$ python -q
>>> import numpy as np
>>> from numpy import linalg as LA
>>> np.set_printoptions(precision=1, suppress=True, linewidth=140)
>>> def rnd(a):
...     return np.round(a, 1) + 0
... 
>>> feats = np.load("block7.npy")
>>> feats
array([[ 1,  0,  0],
       [-1,  1,  0],
       [ 2, -1,  1]])
>>> rnd(LA.det(feats.T))
np.float64(1.0)
>>> np.einsum("ij,ji->", feats, feats)
np.int64(3)
>>> np.kron(np.eye(2, dtype=int), feats)
array([[ 1,  0,  0,  0,  0,  0],
       [-1,  1,  0,  0,  0,  0],
       [ 2, -1,  1,  0,  0,  0],
       [ 0,  0,  0,  1,  0,  0],
       [ 0,  0,  0, -1,  1,  0],
       [ 0,  0,  0,  2, -1,  1]])
>>> np.poly(feats)
array([ 1., -3.,  3., -1.])
>>> rnd(LA.eigvals(feats))
array([1., 1., 1.])
>>> rnd(LA.det(feats[::-1]))
np.float64(-1.0)
>>> np.einsum("ii->", feats)
np.int64(3)
>>> M2 = np.array([[-3, -3, 0, -3], [-3, -2, 2, 3], [1, 2, 2, 0], [2, 2, 1, -3]])
>>> M2[-1] = M2[0]
>>> mat = M2 + 0.3 * np.eye(4)
>>> mat
array([[-2.7, -3. ,  0. , -3. ],
       [-3. , -1.7,  2. ,  3. ],
       [ 1. ,  2. ,  2.3,  0. ],
       [-3. , -3. ,  0. , -2.7]])
>>> T = np.stack([mat, -1 * mat, mat[::-1]])
>>> T.sum(axis=0)
array([[-3. , -3. ,  0. , -2.7],
       [ 1. ,  2. ,  2.3,  0. ],
       [-3. , -1.7,  2. ,  3. ],
       [-2.7, -3. ,  0. , -3. ]])
>>> rnd(LA.norm(T, axis=(1, 2)))
array([9.3, 9.3, 9.3])
>>> (T @ mat.T).shape
(3, 4, 4)
>>> vec = np.array([-2, -8, -8])
>>> target = feats @ vec
>>> c, lr = np.zeros(3), 1 / LA.norm(feats, 2) ** 2
>>> for i in range(10):
...     c -= lr * feats.T @ (feats @ c - target)
...     if i % 2 == 0: print(i, round(LA.norm(feats @ c - target), 1))
... 
0 7.0
2 6.3
4 5.7
6 5.1
8 4.6
>>> rnd(c)
array([-1.2, -3.3, -3. ])
>>> M = np.loadtxt("run12.csv", delimiter=",")
>>> M
array([[ 0.,  0.,  2.,  1.],
       [ 0.,  0., -2.,  1.],
       [ 2., -2.,  0.,  0.],
       [ 1.,  1.,  0.,  0.]])
>>> # equal to its transpose
>>> vec = np.array([1, -4, 1, -1])
>>> target = M @ vec
>>> c, lr = np.zeros(4), 1 / LA.norm(M, 2) ** 2
>>> for i in range(30):
...     c -= lr * M.T @ (M @ c - target)
...     if i % 5 == 0: print(i, round(LA.norm(M @ c - target), 1))
... 
0 2.5
5 0.6
10 0.1
15 0.0
20 0.0
25 0.0
>>> rnd(c)
array([ 1., -4.,  1., -1.])
>>> rnd(LA.cond(M))
np.float64(2.0)
>>> ev, V = LA.eigh(M)
>>> rnd(np.abs(V[:, -1]))
array([0.5, 0.5, 0.7, 0. ])
>>> (ev > 1e-8).sum(), (ev < -1e-8).sum()
(np.int64(2), np.int64(2))
>>> rnd(V.T @ V)
array([[1., 0., 0., 0.],
       [0., 1., 0., 0.],
       [0., 0., 1., 0.],
       [0., 0., 0., 1.]])
>>> rnd(V @ np.diag(ev) @ V.T)
array([[ 0.,  0.,  2.,  1.],
       [ 0.,  0., -2.,  1.],
       [ 2., -2.,  0.,  0.],
       [ 1.,  1.,  0.,  0.]])
>>> np.unique(ev.round(6) + 0, return_counts=True)[1]
array([1, 1, 1, 1])
>>> rnd(LA.eigvalsh(M @ M))
array([2., 2., 8., 8.])
>>> rnd(ev)
array([-2.8, -1.4,  1.4,  2.8])
>>> rnd(V.T @ M @ V)
array([[-2.8,  0. ,  0. ,  0. ],
       [ 0. , -1.4,  0. ,  0. ],
       [ 0. ,  0. ,  1.4,  0. ],
       [ 0. ,  0. ,  0. ,  2.8]])
>>> E = np.array([[2, 0], [3, 2]])
>>> # triangular: eigenvalues sit on the diagonal
>>> f, v = E[1], E[0]
>>> f @ f
np.int64(13)
>>> pr = (f @ v) / (f @ f) * f
>>> rnd(v - pr)
array([ 0.6, -0.9])
>>> (v - pr) @ f
np.float64(0.0)
>>> rnd(pr)
array([1.4, 0.9])
>>> def softmax(z):
...     e = np.exp(z - z.max(axis=-1, keepdims=True))
...     return e / e.sum(axis=-1, keepdims=True)
... 
>>> rnd(softmax(E[1]))
array([0.7, 0.3])
>>> rnd(softmax(E[1] + 5))
array([0.7, 0.3])
>>> rnd(softmax(10 * E[1]))
array([1., 0.])
>>> S = E @ E.T / np.sqrt(2)
>>> softmax(S).round(6).argmax(axis=1)
array([1, 1])
>>> LA.matrix_rank(E - E[0, 0] * np.eye(2))
np.int64(1)
>>> rnd(np.sort(LA.eigvals(E)))
array([2., 2.])
>>> E @ E
array([[ 4,  0],
       [12,  4]])
>>> rnd(LA.eigvals(E))
array([2., 2.])
>>> vec = np.array([2, -1])
>>> target = E @ vec
>>> c, lr = np.zeros(2), 1 / LA.norm(E, 2) ** 2
>>> for i in range(250):
...     c -= lr * E.T @ (E @ c - target)
...     if i % 50 == 0: print(i, round(LA.norm(E @ c - target), 1))
... 
0 1.7
50 0.1
100 0.0
150 0.0
200 0.0
>>> rnd(c)
array([ 2., -1.])
>>> M2 = np.array([[-9, 0, -9], [5, 5, -2], [-1, 6, 8]])
>>> M2[-1] = M2[0]
>>> data = M2 + 0.3 * np.eye(3)
>>> data
array([[-8.7,  0. , -9. ],
       [ 5. ,  5.3, -2. ],
       [-9. ,  0. , -8.7]])
>>> ev, V = LA.eig(data)
>>> rnd(ev)
array([  5.3,   0.3, -17.7])
>>> rnd(np.sort(LA.eigvals(data.T)))
array([-17.7,   0.3,   5.3])
>>> rnd(np.sort(LA.eigvals(data @ data)))
array([  0.1,  28.1, 313.3])
>>> rnd(np.sort(LA.eigvals(LA.inv(data))))
array([-0.1,  0.2,  3.3])
>>> vec = np.array([0, -3, 1])
>>> target = data @ vec
>>> c, lr = np.zeros(3), 1 / LA.norm(data, 2) ** 2
>>> for i in range(60):
...     c -= lr * data.T @ (data @ c - target)
...     if i % 10 == 0: print(i, round(LA.norm(data @ c - target), 1))
... 
0 16.3
10 2.8
20 0.6
30 0.3
40 0.3
50 0.3
>>> rnd(c)
array([-0.8, -2. ,  1.8])
>>> rnd(LA.cond(data))
np.float64(81.5)
>>> vec = np.array([1, 5, 1])
>>> target = data @ vec
>>> target
array([-17.7,  29.5, -17.7])
>>> rnd(LA.solve(data, target + data[:, 0]))
array([2., 5., 1.])
>>> m1 = np.load("mat.npy")
>>> m1
array([[6, 7, 0, 0],
       [8, 7, 0, 0],
       [0, 0, 6, 7],
       [0, 0, 8, 7]])
>>> # 2 blocks once reordered
>>> vec = np.array([6, 0, 8, 4])
>>> target = m1 @ vec
>>> target
array([36, 48, 76, 92])
>>> rnd(LA.solve(m1, target + m1[:, 3]))
array([6., 0., 8., 5.])
>>> rnd(LA.solve(m1, target))
array([6., 0., 8., 4.])
>>> arr = np.load("dump.npy")
>>> arr
array([[ 0,  1,  0,  1,  0,  1],
       [ 1, -2,  1, -2,  1, -2],
       [-1, -1, -1, -1, -1, -1],
       [ 0,  1,  0,  1,  0,  1],
       [ 1, -2,  1, -2,  1, -2],
       [-1, -1, -1, -1, -1, -1]])
>>> f, v = arr[2], arr[4]
>>> f @ v
np.int64(3)
>>> pr = (f @ v) / (f @ f) * f
>>> v - pr
array([ 1.5, -1.5,  1.5, -1.5,  1.5, -1.5])
>>> LA.matrix_rank(np.outer(f, v))
np.int64(1)
>>> rank = LA.matrix_rank(arr)
>>> rank
np.int64(2)
>>> ns = LA.svd(arr)[2][rank:].T
>>> rnd(arr @ ns)
array([[0., 0., 0., 0.],
       [0., 0., 0., 0.],
       [0., 0., 0., 0.],
       [0., 0., 0., 0.],
       [0., 0., 0., 0.],
       [0., 0., 0., 0.]])
>>> rnd(ns @ ns.T)
array([[ 0.7,  0. , -0.3,  0. , -0.3,  0. ],
       [ 0. ,  0.7,  0. , -0.3,  0. , -0.3],
       [-0.3,  0. ,  0.7,  0. , -0.3,  0. ],
       [ 0. , -0.3,  0. ,  0.7,  0. , -0.3],
       [-0.3,  0. , -0.3,  0. ,  0.7,  0. ],
       [ 0. , -0.3,  0. , -0.3,  0. ,  0.7]])
>>> LA.matrix_rank(arr.T @ arr), LA.matrix_rank(arr @ arr.T)
(np.int64(2), np.int64(2))
>>> J = np.load("data.npy")
>>> J
array([[ 2,  1, -1],
       [ 0,  0,  0],
       [ 0,  0, -1]])
>>> # triangular: eigenvalues sit on the diagonal
>>> hat = np.triu(np.array([[-5, -2, 3], [2, 2, -5], [1, -3, 0]]), 1) + np.eye(3)
>>> M2 = hat @ J @ LA.inv(hat)
>>> rnd(LA.det(M2))
np.float64(0.0)
>>> np.trace(M2), np.trace(J)
(np.float64(1.0), np.int64(1))
>>> rank = LA.matrix_rank(J)
>>> rank
np.int64(2)
>>> ns = LA.svd(J)[2][rank:].T
>>> LA.matrix_rank(J.T @ J), LA.matrix_rank(J @ J.T)
(np.int64(2), np.int64(2))
>>> np.allclose(J @ ns, 0)
True
>>> [int(LA.matrix_rank(np.delete(J, i, axis=0))) for i in range(3)]
[1, 2, 1]
>>> ns.shape
(3, 1)
>>> [int(LA.matrix_rank(J[:, :j + 1])) for j in range(3)]
[1, 1, 2]
